>>> import numpy as np
>>> import numpy.linalg as la
>>> np.set_printoptions(precision=2, suppress=True, linewidth=120)
>>> rd = lambda a: np.round(a, 2) + 0
>>> m1 = np.load("a.npy")
>>> m1
array([[2, 0, 0, 0],
       [0, 4, 0, 0],
       [0, 0, 1, 0],
       [0, 0, 0, 5]])
>>> left, sigma, Vh = la.svd(m1, full_matrices=False)
>>> (sigma > 1e-8).sum()
np.int64(4)
>>> left.T @ left
array([[1., 0., 0., 0.],
       [0., 1., 0., 0.],
       [0., 0., 1., 0.],
       [0., 0., 0., 1.]])
>>> sigma / sigma[0]
array([1. , 0.8, 0.4, 0.2])
>>> np.allclose(left * sigma @ Vh, m1)
True
>>> vec = np.array([-3, 0, -2, -2])
>>> rhs = m1 @ vec
>>> c, lr = np.zeros(4), 1 / la.norm(m1, 2) ** 2
>>> for i in range(8):
...     c -= lr * m1.T @ (m1 @ c - rhs)
...     if i % 2 == 0: print(i, round(la.norm(m1 @ c - rhs), 2))
... 
0 5.39
2 3.97
4 2.99
6 2.32
>>> rd(la.cond(m1))
np.float64(5.0)
>>> rd(c)
array([-2.26,  0.  , -0.56, -2.  ])
>>> feats = np.loadtxt("run19.csv", delimiter=",")
>>> rd(feats)
array([[ 0.12,  0.12, -0.12,  0.2 ,  0.12,  0.1 ,  0.1 , -0.02],
       [ 0.12,  0.12, -0.12,  0.2 ,  0.12,  0.1 ,  0.1 , -0.02],
       [-0.12, -0.12,  0.12, -0.2 , -0.12, -0.1 , -0.1 ,  0.02],
       [ 0.2 ,  0.2 , -0.2 ,  0.34,  0.2 ,  0.17,  0.17, -0.03],
       [ 0.12,  0.12, -0.12,  0.2 ,  0.12,  0.1 ,  0.1 , -0.02],
       [ 0.1 ,  0.1 , -0.1 ,  0.17,  0.1 ,  0.08,  0.08, -0.02],
       [ 0.1 ,  0.1 , -0.1 ,  0.17,  0.1 ,  0.08,  0.08, -0.02],
       [-0.02, -0.02,  0.02, -0.03, -0.02, -0.02, -0.02,  0.  ]])
>>> proj = np.triu(np.array([[3, 2, 2, -1], [1, 1, 1, -3], [-1, 2, 1, 3], [-3, -3, 1, 0]]), 1) + np.eye(4)
>>> out = proj @ m1 @ la.inv(proj)
>>> np.poly(out)
array([  1., -12.,  49., -78.,  40.])
>>> la.matrix_rank(out)
np.int64(4)
>>> np.trace(out), np.trace(m1)
(np.float64(12.0), np.int64(12))
>>> vec = np.array([0, -2, 0, 0, 2, 0, 0, 1])
>>> h = np.maximum(feats @ vec, 0)
>>> rd(np.tanh(feats @ vec))
array([-0.02, -0.02,  0.02, -0.03, -0.02, -0.02, -0.02,  0.  ])
>>> rd(np.maximum(feats @ vec, 0) - np.maximum(-feats @ vec, 0))
array([-0.02, -0.02,  0.02, -0.03, -0.02, -0.02, -0.02,  0.  ])
>>> np.flatnonzero(h > 1e-9)
array([2, 7])
>>> rd(np.maximum(feats @ (3 * vec), 0))
array([0.  , 0.  , 0.06, 0.  , 0.  , 0.  , 0.  , 0.01])
>>> rd(feats * (h > 1e-9)[:, None])
array([[ 0.  ,  0.  ,  0.  ,  0.  ,  0.  ,  0.  ,  0.  ,  0.  ],
       [ 0.  ,  0.  ,  0.  ,  0.  ,  0.  ,  0.  ,  0.  ,  0.  ],
       [-0.12, -0.12,  0.12, -0.2 , -0.12, -0.1 , -0.1 ,  0.02],
       [ 0.  ,  0.  ,  0.  ,  0.  ,  0.  ,  0.  ,  0.  ,  0.  ],
       [ 0.  ,  0.  ,  0.  ,  0.  ,  0.  ,  0.  ,  0.  ,  0.  ],
       [ 0.  ,  0.  ,  0.  ,  0.  ,  0.  ,  0.  ,  0.  ,  0.  ],
       [ 0.  ,  0.  ,  0.  ,  0.  ,  0.  ,  0.  ,  0.  ,  0.  ],
       [-0.02, -0.02,  0.02, -0.03, -0.02, -0.02, -0.02,  0.  ]])
